$ python3 -q
>>> import numpy as np
>>> from numpy import linalg as LA
>>> np.set_printoptions(precision=2, suppress=True, linewidth=160, floatmode="fixed")
>>> mat = np.array([[2, 1, 1, 1, 2, 3],
...     [1, 2, 4, 2, 3, 1],
...     [1, 4, 4, 3, 3, 0],
...     [1, 2, 3, 0, 2, 2],
...     [2, 3, 3, 2, 0, 1],
...     [3, 1, 0, 2, 1, 0]])
>>> mat
array([[2, 1, 1, 1, 2, 3],
       [1, 2, 4, 2, 3, 1],
       [1, 4, 4, 3, 3, 0],
       [1, 2, 3, 0, 2, 2],
       [2, 3, 3, 2, 0, 1],
       [3, 1, 0, 2, 1, 0]])
>>> A2 = LA.inv(mat)
>>> (np.abs(A2) > 1e-9).astype(int)
array([[1, 1, 1, 1, 1, 1],
       [1, 1, 1, 1, 1, 1],
       [1, 1, 1, 1, 1, 1],
       [1, 1, 1, 1, 1, 1],
       [1, 1, 1, 1, 1, 1],
       [1, 1, 1, 1, 1, 1]])
>>> round(float(LA.det(mat) * LA.det(A2)), 2)
1.0
>>> r0, r1 = mat[4], mat[2]
>>> r0 @ r1
np.int64(32)
>>> pr = (r0 @ r1) / (r0 @ r0) * r0
>>> round(float((r1 - pr) @ r0), 2)
0.0
>>> rng = np.random.default_rng(68540)
>>> arr = rng.normal(size=(32, 5))
>>> arr = 10 * arr / LA.norm(arr, axis=1, keepdims=True)
>>> arr
array([[ 0.15, -0.07, -6.81, -2.85,  6.74],
       [ 1.06,  8.73,  2.71,  2.47, -3.03],
       [-1.28, -4.03, -3.77,  5.02, -6.53],
       [-1.49,  5.22, -3.01,  7.79,  0.92],
       [ 5.80, -0.87, -4.42,  6.78,  0.37],
       [-4.98, -3.85,  7.05,  0.07,  3.26],
       [ 0.98, -0.41, -1.35,  1.84, -9.68],
       [-0.88,  2.80, -0.51, -1.70, -9.39],
       [-4.71, -0.92, -7.16,  4.78,  1.69],
       [ 8.66, -2.11,  2.43, -2.05,  3.22],
       [-0.13,  1.32,  3.04, -9.09,  2.52],
       [-4.99, -5.65, -1.33, -4.80, -4.28],
       [-7.91, -0.82, -3.11,  0.07,  5.20],
       [ 2.07,  7.96, -1.81,  3.76, -3.87],
       [-6.16, -2.70, -2.20, -4.75, -5.22],
       [-7.39, -1.07,  2.83,  5.81,  1.58],
       [-7.33, -3.47, -2.75,  1.04, -5.07],
       [-5.76, -4.69,  1.43,  4.86, -4.37],
       [-2.05,  5.60,  3.61,  1.56, -7.00],
       [-2.03,  4.73, -0.47,  4.13, -7.50],
       [ 4.98, -3.15, -6.27, -0.97, -5.00],
       [ 1.80,  1.87, -0.13,  7.06, -6.59],
       [-4.41, -3.00, -3.81, -7.54, -0.41],
       [-6.91, -3.38, -5.81,  2.65,  0.30],
       [ 1.93,  5.50, -4.80, -0.36,  6.54],
       [ 3.92,  3.84, -4.54,  6.98,  0.78],
       [ 0.96,  2.30,  5.52,  4.84,  6.32],
       [ 4.42,  3.60,  0.30,  7.03,  4.23],
       [ 1.43, -4.91, -8.36,  0.56, -1.92],
       [-0.07,  2.92, -4.67, -4.75, -6.86],
       [-0.31, -0.84,  7.54, -0.01,  6.50],
       [-0.64,  0.08,  8.13, -5.00,  2.91]])
>>> z = rng.permutation(5)
>>> A2 = arr[:, z] * rng.choice([-1, 1], 5)
>>> A2
array([[ 6.81,  6.74,  0.07, -2.85,  0.15],
       [-2.71, -3.03, -8.73,  2.47,  1.06],
       [ 3.77, -6.53,  4.03,  5.02, -1.28],
       [ 3.01,  0.92, -5.22,  7.79, -1.49],
       [ 4.42,  0.37,  0.87,  6.78,  5.80],
       [-7.05,  3.26,  3.85,  0.07, -4.98],
       [ 1.35, -9.68,  0.41,  1.84,  0.98],
       [ 0.51, -9.39, -2.80, -1.70, -0.88],
       [ 7.16,  1.69,  0.92,  4.78, -4.71],
       [-2.43,  3.22,  2.11, -2.05,  8.66],
       [-3.04,  2.52, -1.32, -9.09, -0.13],
       [ 1.33, -4.28,  5.65, -4.80, -4.99],
       [ 3.11,  5.20,  0.82,  0.07, -7.91],
       [ 1.81, -3.87, -7.96,  3.76,  2.07],
       [ 2.20, -5.22,  2.70, -4.75, -6.16],
       [-2.83,  1.58,  1.07,  5.81, -7.39],
       [ 2.75, -5.07,  3.47,  1.04, -7.33],
       [-1.43, -4.37,  4.69,  4.86, -5.76],
       [-3.61, -7.00, -5.60,  1.56, -2.05],
       [ 0.47, -7.50, -4.73,  4.13, -2.03],
       [ 6.27, -5.00,  3.15, -0.97,  4.98],
       [ 0.13, -6.59, -1.87,  7.06,  1.80],
       [ 3.81, -0.41,  3.00, -7.54, -4.41],
       [ 5.81,  0.30,  3.38,  2.65, -6.91],
       [ 4.80,  6.54, -5.50, -0.36,  1.93],
       [ 4.54,  0.78, -3.84,  6.98,  3.92],
       [-5.52,  6.32, -2.30,  4.84,  0.96],
       [-0.30,  4.23, -3.60,  7.03,  4.42],
       [ 8.36, -1.92,  4.91,  0.56,  1.43],
       [ 4.67, -6.86, -2.92, -4.75, -0.07],
       [-7.54,  6.50,  0.84, -0.01, -0.31],
       [-8.13,  2.91, -0.08, -5.00, -0.64]])
>>> left, _, vt = LA.svd(arr.T @ A2)
>>> np.round(left @ vt, 2) + 0
array([[ 0.00,  0.00,  0.00,  0.00,  1.00],
       [ 0.00,  0.00, -1.00,  0.00,  0.00],
       [-1.00,  0.00,  0.00,  0.00,  0.00],
       [ 0.00,  0.00,  0.00,  1.00,  0.00],
       [ 0.00,  1.00,  0.00,  0.00,  0.00]])
>>> np.all(LA.eigvalsh(mat) > 0)
np.False_
>>> round(float(LA.eigvalsh(mat).min()), 2)
-3.39
>>> def softmax(z):
...     e = np.exp(z - z.max(axis=-1, keepdims=True))
...     return e / e.sum(axis=-1, keepdims=True)
... 
>>> np.round(softmax(arr[16]), 2) + 0
array([0.00, 0.01, 0.02, 0.97, 0.00])
>>> np.round(softmax(10 * arr[16]), 2) + 0
array([0.00, 0.00, 0.00, 1.00, 0.00])
>>> softmax(arr).sum(axis=1)
array([1.00, 1.00, 1.00, 1.00, 1.00, 1.00, 1.00, 1.00, 1.00, 1.00, 1.00, 1.00, 1.00, 1.00, 1.00, 1.00, 1.00, 1.00, 1.00, 1.00, 1.00, 1.00, 1.00, 1.00, 1.00,
       1.00, 1.00, 1.00, 1.00, 1.00, 1.00, 1.00])
>>> att = arr @ arr.T / np.sqrt(5)
>>> softmax(att).round(6).argmax(axis=1)
array([ 0,  1,  2,  3,  4,  5,  6,  7,  8,  9, 10, 11, 12, 13, 14, 15, 16, 17, 18, 19, 20, 21, 22, 23, 24, 25, 26, 27, 28, 29, 30, 31])
>>> softmax(att)[16] @ arr
array([-7.32, -3.47, -2.75,  1.04, -5.06])
>>> F = np.load("sample19.npy")
>>> F
array([[ 3.00,  0.00,  0.00,  0.00,  0.00,  0.00],
       [ 0.00, 12.00,  0.00,  0.00,  9.00,  9.00],
       [ 0.00,  0.00,  3.00,  0.00,  0.00,  0.00],
       [ 0.00,  0.00,  0.00,  3.00,  0.00,  0.00],
       [ 0.00,  9.00,  0.00,  0.00, 12.00,  9.00],
       [ 0.00,  9.00,  0.00,  0.00,  9.00, 12.00]])
>>> O, R = LA.qr(F)
>>> np.allclose(R.T @ R, F.T @ F)
True
>>> np.abs(np.diag(R))
array([ 3.00, 17.49,  3.00,  3.00,  4.21,  3.67])
>>> O @ R
array([[ 3.00,  0.00,  0.00,  0.00,  0.00,  0.00],
       [ 0.00, 12.00,  0.00,  0.00,  9.00,  9.00],
       [ 0.00,  0.00,  3.00,  0.00,  0.00,  0.00],
       [ 0.00,  0.00,  0.00,  3.00,  0.00,  0.00],
       [ 0.00,  9.00,  0.00,  0.00, 12.00,  9.00],
       [ 0.00,  9.00,  0.00,  0.00,  9.00, 12.00]])
>>> np.round(np.trace(O @ O.T), 2)
np.float64(6.0)
>>> abs(R[0, 0]), np.round(LA.norm(F[:, 0]), 2)
(np.float64(3.0), np.float64(3.0))
>>> O
array([[ 1.00,  0.00,  0.00,  0.00,  0.00,  0.00],
       [-0.00, -0.69,  0.00,  0.00,  0.63, -0.37],
       [-0.00, -0.00,  1.00,  0.00,  0.00,  0.00],
       [-0.00, -0.00, -0.00,  1.00,  0.00,  0.00],
       [-0.00, -0.51, -0.00, -0.00, -0.78, -0.37],
       [-0.00, -0.51, -0.00, -0.00, -0.06,  0.86]])
>>> low = LA.cholesky(F)
>>> low @ low.T
array([[ 3.00,  0.00,  0.00,  0.00,  0.00,  0.00],
       [ 0.00, 12.00,  0.00,  0.00,  9.00,  9.00],
       [ 0.00,  0.00,  3.00,  0.00,  0.00,  0.00],
       [ 0.00,  0.00,  0.00,  3.00,  0.00,  0.00],
       [ 0.00,  9.00,  0.00,  0.00, 12.00,  9.00],
       [ 0.00,  9.00,  0.00,  0.00,  9.00, 12.00]])
>>> np.round(np.prod(np.diag(low)) ** 2, 2), np.round(LA.det(F), 2)
(np.float64(7290.0), np.float64(7290.0))
>>> low
array([[1.73, 0.00, 0.00, 0.00, 0.00, 0.00],
       [0.00, 3.46, 0.00, 0.00, 0.00, 0.00],
       [0.00, 0.00, 1.73, 0.00, 0.00, 0.00],
       [0.00, 0.00, 0.00, 1.73, 0.00, 0.00],
       [0.00, 2.60, 0.00, 0.00, 2.29, 0.00],
       [0.00, 2.60, 0.00, 0.00, 0.98, 2.07]])
>>> F / np.sqrt(np.outer(np.diag(F), np.diag(F)))
array([[1.00, 0.00, 0.00, 0.00, 0.00, 0.00],
       [0.00, 1.00, 0.00, 0.00, 0.75, 0.75],
       [0.00, 0.00, 1.00, 0.00, 0.00, 0.00],
       [0.00, 0.00, 0.00, 1.00, 0.00, 0.00],
       [0.00, 0.75, 0.00, 0.00, 1.00, 0.75],
       [0.00, 0.75, 0.00, 0.00, 0.75, 1.00]])
>>> O, R = LA.qr(low)
>>> np.round(O @ R, 2) + 0
array([[1.73, 0.00, 0.00, 0.00, 0.00, 0.00],
       [0.00, 3.46, 0.00, 0.00, 0.00, 0.00],
       [0.00, 0.00, 1.73, 0.00, 0.00, 0.00],
       [0.00, 0.00, 0.00, 1.73, 0.00, 0.00],
       [0.00, 2.60, 0.00, 0.00, 2.29, 0.00],
       [0.00, 2.60, 0.00, 0.00, 0.98, 2.07]])
>>> np.abs(np.diag(R))
array([1.73, 5.05, 1.73, 1.73, 1.84, 1.77])
>>> np.allclose(R.T @ R, low.T @ low)
True
>>> R
array([[ 1.73,  0.00,  0.00,  0.00,  0.00,  0.00],
       [ 0.00, -5.05,  0.00,  0.00, -1.68, -1.07],
       [ 0.00,  0.00,  1.73,  0.00,  0.00,  0.00],
       [ 0.00,  0.00,  0.00,  1.73,  0.00,  0.00],
       [ 0.00,  0.00,  0.00,  0.00, -1.84, -0.13],
       [ 0.00,  0.00,  0.00,  0.00,  0.00,  1.77]])
>>> M = np.load("block0.npy")
>>> M
array([[-3,  0, -4, -3, -1,  4,  1,  5, -4],
       [-2,  1,  5,  2,  2,  3,  1, -1,  0],
       [ 0, -2, -1,  0,  4,  1,  2,  5,  0],
       [ 4, -1, -3,  3,  2,  4, -2, -5,  3],
       [ 4,  2, -1,  1,  1,  5,  5,  5,  5],
       [ 0, -5, -5,  3, -3,  1, -2,  2, -2],
       [-1,  3, -2, -4, -1, -4,  2,  3, -5],
       [ 4,  3,  0, -4, -2, -4,  4, -4,  1],
       [-2, -2, -3,  5, -4, -5, -5, -3,  1]])
>>> A2 = M / LA.norm(M, axis=1, keepdims=True)
>>> gram = A2 @ A2.T
>>> np.argwhere(np.triu(np.abs(gram) > 0.95, 1))
array([], shape=(0, 2), dtype=int64)
>>> (gram - 2 * np.eye(9)).round(6).argmax(axis=1)
array([6, 4, 4, 4, 2, 8, 0, 6, 5])
>>> (np.abs(gram) > 0.9).astype(int)
array([[1, 0, 0, 0, 0, 0, 0, 0, 0],
       [0, 1, 0, 0, 0, 0, 0, 0, 0],
       [0, 0, 1, 0, 0, 0, 0, 0, 0],
       [0, 0, 0, 1, 0, 0, 0, 0, 0],
       [0, 0, 0, 0, 1, 0, 0, 0, 0],
       [0, 0, 0, 0, 0, 1, 0, 0, 0],
       [0, 0, 0, 0, 0, 0, 1, 0, 0],
       [0, 0, 0, 0, 0, 0, 0, 1, 0],
       [0, 0, 0, 0, 0, 0, 0, 0, 1]])
>>> gram[3]
array([-0.37,  0.01, -0.17,  1.00,  0.21,  0.17, -0.73, -0.04,  0.17])
